% python3 -q
>>> import numpy as np
>>> np.set_printoptions(suppress=True, linewidth=120)
>>> def tidy(a):
...     return np.round(a, 1) + 0
... 
>>> K = np.load("dump.npy")
>>> K
array([[33, -2, -2,  3,  3],
       [ 1, 37,  2,  0,  0],
       [ 3,  3, -3,  3, -1],
       [-3, -1, -3, 47,  2],
       [-3,  3,  3,  0, -2]])
>>> tidy(np.poly(K))
array([      1.,    -112.,    3964.,  -37610., -223265., -498453.])
>>> tidy(np.linalg.det(K.T))
np.float64(498453.0)
>>> np.einsum("ii->", K)
np.int64(112)
>>> tidy(np.linalg.eigvals(K))
array([46.1+0.j , 34. +0.j , 36.5+0.j , -2.3+1.9j, -2.3-1.9j])
>>> tidy(np.linalg.det(K[::-1]))
np.float64(498453.0)
>>> tidy(np.linalg.eigvals(K).sum().real)
np.float64(112.0)
>>> B = K / np.linalg.norm(K, axis=1, keepdims=True)
>>> C2 = B @ B.T
>>> np.argwhere(np.triu(np.abs(C2) > 0.95, 1))
array([], shape=(0, 2), dtype=int64)
>>> tidy(C2[0])
array([ 1. ,  0. ,  0.5,  0. , -0.6])
>>> (C2 - 2 * np.eye(5)).round(6).argmax(axis=1)
array([2, 4, 0, 2, 1])
>>> tidy(np.degrees(np.arccos(np.clip(C2[0, 4], -1, 1))))
np.float64(129.0)
>>> tidy(np.linalg.norm(B, axis=1))
array([1., 1., 1., 1., 1.])
>>> tidy(C2)
array([[ 1. ,  0. ,  0.5,  0. , -0.6],
       [ 0. ,  1. ,  0.5,  0. ,  0.6],
       [ 0.5,  0.5,  1. ,  0.5, -0.2],
       [ 0. ,  0. ,  0.5,  1. ,  0. ],
       [-0.6,  0.6, -0.2,  0. ,  1. ]])
>>> Q = K.astype(float).copy()
>>> for j in range(5):
...     Q[:, j] -= Q[:, :j] @ (Q[:, :j].T @ Q[:, j])
...     Q[:, j] /= np.linalg.norm(Q[:, j])
... 
>>> tidy(Q)
array([[ 1. ,  0. ,  0. ,  0.1,  0. ],
       [ 0. ,  1. ,  0. ,  0. ,  0.1],
       [ 0.1,  0.1, -0.6, -0.4, -0.7],
       [-0.1,  0. , -0.6,  0.8,  0. ],
       [-0.1,  0.1,  0.5,  0.4, -0.7]])
>>> B = np.linalg.invert(K)
Traceback (most recent call last):
  File "<python-input-22>", line 1, in <module>
    B = np.linalg.invert(K)
        ^^^^^^^^^^^^^^^^
AttributeError: module 'numpy.linalg' has no attribute 'invert'
>>> B = np.linalg.inv(K)
>>> tidy(np.linalg.cond(K))
np.float64(21.7)
>>> tidy(np.linalg.det(K) * B)
array([[  15909.,   -1326.,    8249.,   -1542.,   18197.],
       [  -1341.,   13365.,    5195.,    -246.,   -4855.],
       [  16854.,    2637., -100232.,    5322.,   80719.],
       [   2088.,    -738.,     832.,   10419.,   13135.],
       [   -594.,   25992., -154929.,    9927., -162726.]])
>>> tidy(K @ B)
array([[1., 0., 0., 0., 0.],
       [0., 1., 0., 0., 0.],
       [0., 0., 1., 0., 0.],
       [0., 0., 0., 1., 0.],
       [0., 0., 0., 0., 1.]])
>>> tidy(np.linalg.slogdet(K)[0])
np.float64(1.0)
>>> (np.abs(B) > 1e-9).astype(int)
array([[1, 1, 1, 1, 1],
       [1, 1, 1, 1, 1],
       [1, 1, 1, 1, 1],
       [1, 1, 1, 1, 1],
       [1, 1, 1, 1, 1]])
>>> tidy(B)
array([[ 0. ,  0. ,  0. ,  0. ,  0. ],
       [ 0. ,  0. ,  0. ,  0. ,  0. ],
       [ 0. ,  0. , -0.2,  0. ,  0.2],
       [ 0. ,  0. ,  0. ,  0. ,  0. ],
       [ 0. ,  0.1, -0.3,  0. , -0.3]])
>>> np.allclose(B, K.T)
False
